$ python3 -q
>>> import numpy as np
>>> np.set_printoptions(precision=2, suppress=True, linewidth=160)
>>> M = np.diag(np.array([1, 0, 3, 1, 2, 2])) + -1 * np.eye(6, k=1) + -1 * np.eye(6, k=-1)
>>> M
array([[ 1., -1.,  0.,  0.,  0.,  0.],
       [-1.,  0., -1.,  0.,  0.,  0.],
       [ 0., -1.,  3., -1.,  0.,  0.],
       [ 0.,  0., -1.,  1., -1.,  0.],
       [ 0.,  0.,  0., -1.,  2., -1.],
       [ 0.,  0.,  0.,  0., -1.,  2.]])
>>> round(float(np.linalg.norm(M, 2)), 2)
3.79
>>> np.linalg.norm(M, axis=0)
array([1.41, 1.41, 3.32, 1.73, 2.45, 2.24])
>>> round(float(np.linalg.norm(M) ** 2 / np.linalg.norm(M, 2) ** 2), 2)
2.01
>>> np.linalg.norm(M, axis=1).argmax()
np.int64(2)
>>> round(np.linalg.norm(M, 1), 2), np.round(np.linalg.norm(M, np.inf), 2)
(np.float64(5.0), np.float64(5.0))
>>> x0 = np.array([1, 1, -2, 2, 2, 0])
>>> rhs = M @ x0
>>> rhs
array([ 0.,  1., -9.,  2.,  2., -2.])
>>> np.linalg.solve(M, rhs + M[:, 0])
array([ 2.,  1., -2.,  2.,  2.,  0.])
>>> np.linalg.solve(M, 4 * rhs)
array([ 4.,  4., -8.,  8.,  8.,  0.])
>>> evals, evecs = np.linalg.eigh(M)
>>> np.linalg.svd(M, compute_uv=False)
array([3.79, 3.09, 1.59, 1.33, 0.85, 0.05])
>>> np.round(evecs @ np.diag(evals) @ evecs.T, 2) + 0
array([[ 1., -1.,  0.,  0.,  0.,  0.],
       [-1.,  0., -1.,  0.,  0.,  0.],
       [ 0., -1.,  3., -1.,  0.,  0.],
       [ 0.,  0., -1.,  1., -1.,  0.],
       [ 0.,  0.,  0., -1.,  2., -1.],
       [ 0.,  0.,  0.,  0., -1.,  2.]])
>>> np.round(evecs.T @ M @ evecs, 2) + 0
array([[-0.85,  0.  ,  0.  ,  0.  ,  0.  ,  0.  ],
       [ 0.  ,  0.05,  0.  ,  0.  ,  0.  ,  0.  ],
       [ 0.  ,  0.  ,  1.33,  0.  ,  0.  ,  0.  ],
       [ 0.  ,  0.  ,  0.  ,  1.59,  0.  ,  0.  ],
       [ 0.  ,  0.  ,  0.  ,  0.  ,  3.09,  0.  ],
       [ 0.  ,  0.  ,  0.  ,  0.  ,  0.  ,  3.79]])
>>> np.abs(evecs[:, -1]).round(6).argmax()
np.int64(2)
>>> evals.sum(), np.trace(M)
(np.float64(9.0), np.float64(9.0))
>>> np.round(np.linalg.eigvalsh(M @ M), 2) + 0
array([ 0.  ,  0.73,  1.76,  2.54,  9.57, 14.4 ])
>>> np.unique(evals.round(6) + 0, return_counts=True)[1]
array([1, 1, 1, 1, 1, 1])
>>> mat = np.load("block7.npy")
>>> mat
array([[ 0.92, -0.13, -0.03, -0.19, -0.08, -0.03, -0.13, -0.03, -0.08, -0.08, -0.08, -0.13, -0.03, -0.03, -0.19, -0.03],
       [-0.13,  0.78, -0.04, -0.31, -0.13, -0.04, -0.22, -0.04, -0.13, -0.13, -0.13, -0.22, -0.04, -0.04, -0.31, -0.04],
       [-0.03, -0.04,  0.99, -0.06, -0.03, -0.01, -0.04, -0.01, -0.03, -0.03, -0.03, -0.04, -0.01, -0.01, -0.06, -0.01],
       [-0.19, -0.31, -0.06,  0.56, -0.19, -0.06, -0.31, -0.06, -0.19, -0.19, -0.19, -0.31, -0.06, -0.06, -0.44, -0.06],
       [-0.08, -0.13, -0.03, -0.19,  0.92, -0.03, -0.13, -0.03, -0.08, -0.08, -0.08, -0.13, -0.03, -0.03, -0.19, -0.03],
       [-0.03, -0.04, -0.01, -0.06, -0.03,  0.99, -0.04, -0.01, -0.03, -0.03, -0.03, -0.04, -0.01, -0.01, -0.06, -0.01],
       [-0.13, -0.22, -0.04, -0.31, -0.13, -0.04,  0.78, -0.04, -0.13, -0.13, -0.13, -0.22, -0.04, -0.04, -0.31, -0.04],
       [-0.03, -0.04, -0.01, -0.06, -0.03, -0.01, -0.04,  0.99, -0.03, -0.03, -0.03, -0.04, -0.01, -0.01, -0.06, -0.01],
       [-0.08, -0.13, -0.03, -0.19, -0.08, -0.03, -0.13, -0.03,  0.92, -0.08, -0.08, -0.13, -0.03, -0.03, -0.19, -0.03],
       [-0.08, -0.13, -0.03, -0.19, -0.08, -0.03, -0.13, -0.03, -0.08,  0.92, -0.08, -0.13, -0.03, -0.03, -0.19, -0.03],
       [-0.08, -0.13, -0.03, -0.19, -0.08, -0.03, -0.13, -0.03, -0.08, -0.08,  0.92, -0.13, -0.03, -0.03, -0.19, -0.03],
       [-0.13, -0.22, -0.04, -0.31, -0.13, -0.04, -0.22, -0.04, -0.13, -0.13, -0.13,  0.78, -0.04, -0.04, -0.31, -0.04],
       [-0.03, -0.04, -0.01, -0.06, -0.03, -0.01, -0.04, -0.01, -0.03, -0.03, -0.03, -0.04,  0.99, -0.01, -0.06, -0.01],
       [-0.03, -0.04, -0.01, -0.06, -0.03, -0.01, -0.04, -0.01, -0.03, -0.03, -0.03, -0.04, -0.01,  0.99, -0.06, -0.01],
       [-0.19, -0.31, -0.06, -0.44, -0.19, -0.06, -0.31, -0.06, -0.19, -0.19, -0.19, -0.31, -0.06, -0.06,  0.56, -0.06],
       [-0.03, -0.04, -0.01, -0.06, -0.03, -0.01, -0.04, -0.01, -0.03, -0.03, -0.03, -0.04, -0.01, -0.01, -0.06,  0.99]])
>>> U, s, VT = np.linalg.svd(M)
>>> np.argmax(s[:-1] / (s[1:] + 1e-6)) + 1
np.int64(5)
>>> other = U[:, :5] @ np.diag(s[:5]) @ VT[:5]
>>> round(float(np.linalg.norm(M - other, 2)), 2), round(float(s[5]), 2)
(0.05, 0.05)
>>> other = mat / np.sqrt((mat ** 2).mean(axis=1, keepdims=True))
>>> other[3]
array([-0.75, -1.25, -0.25,  2.25, -0.75, -0.25, -1.25, -0.25, -0.75, -0.75, -0.75, -1.25, -0.25, -0.25, -1.75, -0.25])
>>> np.linalg.matrix_rank(mat - mat.mean(axis=1, keepdims=True))
np.int64(15)
>>> np.linalg.norm(other, axis=1)
array([4., 4., 4., 4., 4., 4., 4., 4., 4., 4., 4., 4., 4., 4., 4., 4.])
>>> np.linalg.matrix_rank(other) == np.linalg.matrix_rank(mat)
np.True_
